$ python -q
>>> import numpy as np
>>> import numpy.linalg as la
>>> np.set_printoptions(precision=1, suppress=True, linewidth=160)
>>> M = np.loadtxt("layer17.csv", delimiter=",")
>>> M
array([[ 8.,  4.,  5., 40.,  6.],
       [ 1.,  8.,  5.,  5.,  7.],
       [ 8.,  6.,  4., 40.,  2.],
       [ 7.,  1.,  6., 35.,  3.],
       [ 3.,  4.,  9., 15.,  8.],
       [ 5.,  4.,  4., 25.,  1.],
       [ 8.,  4.,  9., 40.,  6.],
       [ 8.,  9.,  7., 40.,  8.],
       [ 3.,  5.,  2., 15.,  6.],
       [ 0.,  9.,  9.,  0.,  6.],
       [ 6.,  0.,  5., 30.,  1.],
       [ 2.,  0.,  5., 10.,  2.]])
>>> cov = np.cov(M, rowvar=False)
>>> cov.shape
(5, 5)
>>> round(float(np.corrcoef(M[:, 4], M[:, 3])[0, 1]), 1)
-0.2
>>> M.std(axis=0)
array([ 2.9,  3. ,  2.2, 14.4,  2.6])
>>> np.argsort(-la.norm(M, axis=0).round(6), kind="stable")[:3]
array([3, 2, 0])
>>> la.matrix_rank(M, rtol=0.1)
np.int64(2)
>>> np.round(np.trace(la.pinv(M) @ M), 1)
np.float64(4.0)
>>> np.abs(np.diag(la.qr(M)[1])) > 1e-9
array([ True,  True,  True, False,  True])
>>> np.allclose(M[:-1].T @ la.lstsq(M[:-1].T, M[-1])[0], M[-1])
True
>>> np.unique(M.round(6), axis=0).shape
(12, 5)
>>> Xs = M - M.mean(axis=0)
>>> V = la.svd(Xs)[2][:4]
>>> other = Xs - Xs @ V.T @ V
>>> np.round(other.std(axis=0), 1) + 0
array([0., 0., 0., 0., 0.])
>>> la.norm(other, axis=1).round(6).argmax()
np.int64(0)
>>> np.round(np.cov(Xs @ V.T, rowvar=False), 1) + 0
array([[234.4,   0. ,   0. ,   0. ],
       [  0. ,  14.4,   0. ,   0. ],
       [  0. ,   0. ,   4.9,   0. ],
       [  0. ,   0. ,   0. ,   2.2]])
>>> (Xs @ V.T).std(axis=0)
array([14.7,  3.6,  2.1,  1.4])
>>> round(float(la.norm(other) / la.norm(Xs)), 1)
0.0
>>> J = np.load("run8.npy")
>>> J
array([[  7.1,   3.9, -10.6,  -8.6,   0. ,   6.4,   1.6,   5.9,  -5.5,   6.7, -12. ],
       [ -1.5,  -0.6,   2.9,   2. ,  -0.3,  -1.9,  -0.5,   0.2,   2.6,  -3.6,   3.7],
       [ -2.7,   6.8,   4.1,   0.8,  -1.7,  -4.3,   0. ,  14.8,   3.6, -15.4,   9.5],
       [-16.1, -12. ,   6. ,   3.5,  -2. ,  -9.1,   3.8, -13. ,  -0.5,  -2. ,   9.4],
       [  7.8,  10.4,  -1.6,  -3.7,   2.2,   2.9,  -1.6,  13.4,   0.8,  -8.6,   1.8],
       [ -7.6, -15.5,  -4.6,  -1.7,  -1.4,  -0.9,   3.8, -22. ,  -6.9,  17.4,  -8.7],
       [-15.1, -12.9,  -2.8,  -3.8,  -1.7,  -6.4,   6.7, -13.8,  -6.5,   4.7,   0.4],
       [  0.9,   4.4,  -4.1,  -5.1,  -0.9,   0.5,   2.1,  10.8,  -2.6,  -5.4,  -0.9],
       [ 12.9,   8.4,  -6. ,  -3.6,   1.1,   8.4,  -2.8,   8.9,  -0.6,   3.5,  -9.4],
       [ 14.2,  11.4,  -4.1,   0.1,   0.1,   8.8,  -5.2,  13.2,   2.4,   1.4,  -8.2],
       [-14.2,  -8.9,  -0.8,  -2.4,  -2. ,  -7.2,   6.6,  -6.7,  -4.6,  -0.8,   3.3],
       [ 13. ,  11.4,  13.7,  11. ,   5. ,   3.1,  -9.8,   5.5,  12.3,  -9.5,  10.5],
       [ -1.2,   5.1,  -4.8,  -8.4,   1. ,  -1.1,   4.1,   9.3,  -4.7,  -7. ,   1.3],
       [  2.7,  -4.8,   4.1,   7.1,  -0.9,   2.3,  -4.2, -11.4,   4.3,   9.4,  -2.8],
       [ -5.3,  -4.5,  -1.8,   1.3,  -4.4,  -2. ,   1.4,   0.2,  -0.5,   2.9,  -1.9],
       [-11.9,  -2.5,   5. ,   2.7,  -3.2,  -8.5,   2.3,   3.6,   2. , -10.4,   9.8],
       [  9.5,  12.9,   5.4,   3.1,   2.4,   1.9,  -5.4,  15. ,   7.2, -12.6,   6.8],
       [-11.2,  -4.9,   1.5,  -2.1,   0.2,  -5.7,   4.9,  -4.4,  -3.1,  -5. ,   6.2]])
>>> x0 = np.array([3, -2, 2, 0, -1, 1, -3, 0, -1, -1, -3])
>>> target = J @ x0
>>> np.round(la.solve(J.T @ J, J.T @ target), 1) + 0
array([ 3., -2.,  2.,  0., -1.,  1., -3.,  0., -1., -1., -3.])
>>> rng = np.random.default_rng(1231)
>>> target = target + 0.1 * rng.normal(size=18)
>>> target
array([ 28.9,  -7.9, -32.9, -56.4,   7.3,   3.7, -49.3,  -8.6,  50.9,  56.7, -56. ,  36.9, -29.9,  36.3,  -9.1, -54. ,  14.4, -51.8])
>>> b, *_ = la.lstsq(J, target)
>>> np.round(la.norm(target - J @ b), 1)
np.float64(0.2)
>>> b
array([ 2.8, -2. ,  2.1, -0.2, -0.9,  1. , -3.2,  0.1, -1. , -0.8, -3. ])
